$ python -q
>>> import numpy as np
>>> from numpy import linalg as LA
>>> np.set_printoptions(precision=3, suppress=True, linewidth=120, floatmode="fixed")
>>> J = np.loadtxt("block3.csv", delimiter=",")
>>> J
array([[0.000, 0.000, 0.000, 0.000, 0.000, 0.000, 1.000, 0.000, 0.000, 0.000],
       [0.000, 0.000, 1.000, 0.000, 1.000, 0.000, 0.000, 0.000, 1.000, 0.000],
       [0.000, 1.000, 0.000, 0.000, 0.000, 1.000, 0.000, 1.000, 0.000, 0.000],
       [0.000, 0.000, 0.000, 0.000, 0.000, 0.000, 1.000, 0.000, 0.000, 0.000],
       [0.000, 1.000, 0.000, 0.000, 0.000, 0.000, 0.000, 0.000, 1.000, 1.000],
       [0.000, 0.000, 1.000, 0.000, 0.000, 0.000, 0.000, 0.000, 1.000, 0.000],
       [1.000, 0.000, 0.000, 1.000, 0.000, 0.000, 0.000, 0.000, 0.000, 0.000],
       [0.000, 0.000, 1.000, 0.000, 0.000, 0.000, 0.000, 0.000, 0.000, 0.000],
       [0.000, 1.000, 0.000, 0.000, 1.000, 1.000, 0.000, 0.000, 0.000, 0.000],
       [0.000, 0.000, 0.000, 0.000, 1.000, 0.000, 0.000, 0.000, 0.000, 0.000]])
>>> rng = np.random.default_rng(9263)
>>> labels = rng.permutation(10)
>>> labels
array([6, 4, 7, 0, 9, 8, 5, 3, 2, 1])
>>> out = J[labels][:, labels]
>>> np.diag(out)
array([0.000, 0.000, 0.000, 0.000, 0.000, 0.000, 0.000, 0.000, 0.000, 0.000])
>>> np.allclose(out, J)
False
>>> np.trace(out)
np.float64(0.0)
>>> Uu, sigma, vt = LA.svd(J, full_matrices=False)
>>> Uu.shape, sigma.shape, vt.shape
((10, 10), (10,), (10, 10))
>>> np.allclose(Uu * sigma @ vt, J)
True
>>> print(np.abs(Uu[:, 0]).round(6).argmax())
1
>>> arr = np.loadtxt("w.csv", delimiter=",")
>>> arr.round(3) + 0
array([[-0.448, -0.090, -0.517, -0.621,  0.341, -0.150],
       [-0.149, -0.089,  0.816, -0.442,  0.285,  0.167],
       [ 0.224,  0.194, -0.242, -0.061,  0.258,  0.885],
       [ 0.523,  0.669,  0.015, -0.243,  0.282, -0.374],
       [ 0.673, -0.665, -0.094, -0.302, -0.015, -0.067],
       [ 0.000,  0.237,  0.000, -0.515, -0.810,  0.149]])
>>> round(arr[:, 0] @ arr[:, 4], 3)
np.float64(-0.0)
>>> np.round(arr.T @ arr, 3) + 0
array([[1.000, 0.000, 0.000, 0.000, 0.000, 0.000],
       [0.000, 1.000, 0.000, 0.000, 0.000, 0.000],
       [0.000, 0.000, 1.000, 0.000, 0.000, 0.000],
       [0.000, 0.000, 0.000, 1.000, 0.000, 0.000],
       [0.000, 0.000, 0.000, 0.000, 1.000, 0.000],
       [0.000, 0.000, 0.000, 0.000, 0.000, 1.000]])
>>> LA.norm(arr, axis=0)
array([1.000, 1.000, 1.000, 1.000, 1.000, 1.000])
>>> labels = rng.permutation(6)
>>> labels
array([0, 5, 1, 3, 4, 2])
>>> out = arr[labels][:, labels]
>>> np.diag(out)
array([-0.448,  0.149, -0.089, -0.243, -0.015, -0.242])
>>> print(np.sort(np.abs(LA.eigvals(out))))
[1.000 1.000 1.000 1.000 1.000 1.000]
>>> out.round(3) + 0
array([[-0.448, -0.150, -0.090, -0.621,  0.341, -0.517],
       [ 0.000,  0.149,  0.237, -0.515, -0.810,  0.000],
       [-0.149,  0.167, -0.089, -0.442,  0.285,  0.816],
       [ 0.523, -0.374,  0.669, -0.243,  0.282,  0.015],
       [ 0.673, -0.067, -0.665, -0.302, -0.015, -0.094],
       [ 0.224,  0.885,  0.194, -0.061,  0.258, -0.242]])
>>> np.round(np.trace(out), 3)
np.float64(-0.889)
>>> np.round(LA.det(out), 3), round(float(LA.det(arr[labels])), 3)
(np.float64(-1.0), -1.0)
